% python3 -q
>>> import numpy as np
>>> from numpy import linalg as LA
>>> np.set_printoptions(precision=2, suppress=True, linewidth=200, sign=" ")
>>> rd = lambda a: np.round(a, 2) + 0
>>> m1 = np.load("case9.npy")
>>> rd(m1)
array([[ 0.33,  0.33,  0.33],
       [ 0.5 ,  0.5 ,  0.  ],
       [ 0.14,  0.43,  0.43]])
>>> # row-stochastic, so 1 is an eigenvalue
>>> u = np.array([8, 8, 0])
>>> out = m1 + np.outer(u, np.eye(3)[0])
>>> LA.matrix_rank(LA.inv(out) - LA.inv(m1), tol=1e-8)
np.int64(1)
>>> P = np.triu(np.array([[5, 0, 5], [0, 4, 1], [2, 0, 4]]), 1) + np.eye(3)
>>> out = P @ m1 @ LA.inv(P)
>>> rd(np.poly(out))
array([ 1.  , -1.26,  0.31, -0.05])
>>> rd(LA.det(out))
np.float64(0.05)
>>> LA.matrix_rank(out)
np.int64(3)
>>> rd(P @ m1 - m1 @ P)
array([[ 0.71,  2.14,  0.14],
       [ 0.14,  0.43, -2.57],
       [ 0.  ,  0.  , -1.14]])
>>> rd(np.trace(out)), rd(np.trace(m1))
(np.float64(1.26), np.float64(1.26))
>>> x = np.array([3, -8, -3])
>>> target = m1 @ x
>>> rd(target)
array([-2.67, -2.5 , -4.29])
>>> rd(LA.solve(m1, m1[:, 2]))
array([ 0.,  0.,  1.])
>>> rd(LA.solve(m1, 4 * target))
array([ 12., -32., -12.])
>>> feats = np.load("mat.npy")
>>> rd(feats)
array([[ 1.  ,  0.  ,  0.  ],
       [ 0.  ,  0.81,  0.59],
       [ 0.  , -0.59,  0.81]])
>>> C2 = feats.T @ feats
>>> rd(LA.eigvalsh(C2)[::-1])
array([ 1.,  1.,  1.])
>>> rd(C2)
array([[ 1.,  0.,  0.],
       [ 0.,  1.,  0.],
       [ 0.,  0.,  1.]])
>>> (feats @ feats.T).shape
(3, 3)
>>> rd(LA.det(feats))
np.float64(1.0)
>>> (LA.matrix_power((feats != 0) + (feats.T != 0) + np.eye(3), 3) > 0).astype(int)
array([[ 1,  0,  0],
       [ 0,  1,  1],
       [ 0,  1,  1]])
>>> x = np.array([4, 7, 5])
>>> 3 - LA.matrix_rank(feats - np.eye(3), tol=1e-8)
np.int64(1)
>>> rd(feats.T @ (feats @ x))
array([ 4.,  7.,  5.])
>>> rd(np.abs(LA.eigvals(feats)))
array([ 1.,  1.,  1.])
>>> rd(LA.norm(x)), rd(LA.norm(feats @ x))
(np.float64(9.49), np.float64(9.49))
>>> rd(LA.inv(feats))
array([[ 1.  ,  0.  ,  0.  ],
       [ 0.  ,  0.81, -0.59],
       [ 0.  ,  0.59,  0.81]])
>>> [p for p in range(1, 25) if np.allclose(LA.matrix_power(feats, p), np.eye(3))]
[10, 20]
>>> rd(np.sort(np.abs(np.degrees(np.angle(LA.eigvals(feats))))))
array([  0.,  36.,  36.])
>>> rd(np.sort(np.abs(LA.eigvals(feats))))
array([ 1.,  1.,  1.])
>>> rd((feats + feats.T) / 2)
array([[ 1.  ,  0.  ,  0.  ],
       [ 0.  ,  0.81,  0.  ],
       [ 0.  ,  0.  ,  0.81]])
>>> np.allclose(feats, feats.T)
False
>>> x = np.array([-3, 1, 1])
>>> target = feats @ x
>>> rd(target)
array([-3.  ,  1.4 ,  0.22])
>>> rd(LA.solve(feats, -1 * target))
array([ 3., -1., -1.])
>>> rd(LA.solve(feats, feats[:, 1]))
array([ 0.,  1.,  0.])
>>> rd(LA.solve(feats.T, feats[1]))
array([ 0.,  1.,  0.])
>>> rd(LA.solve(feats, target + feats[:, 2]))
array([-3.,  1.,  2.])
>>> J = np.loadtxt("dump.csv", delimiter=",")
>>> J
array([[ 4.31,  1.26],
       [ 1.26,  2.69]])
>>> low = LA.cholesky(J)
>>> rd(J / np.sqrt(np.outer(np.diag(J), np.diag(J))))
array([[ 1.  ,  0.37],
       [ 0.37,  1.  ]])
>>> rd(low)
array([[ 2.08,  0.  ],
       [ 0.61,  1.52]])
>>> rd(low @ low.T)
array([[ 4.31,  1.26],
       [ 1.26,  2.69]])
>>> rd(np.prod(np.diag(low)) ** 2), rd(LA.det(J))
(np.float64(10.01), np.float64(10.01))
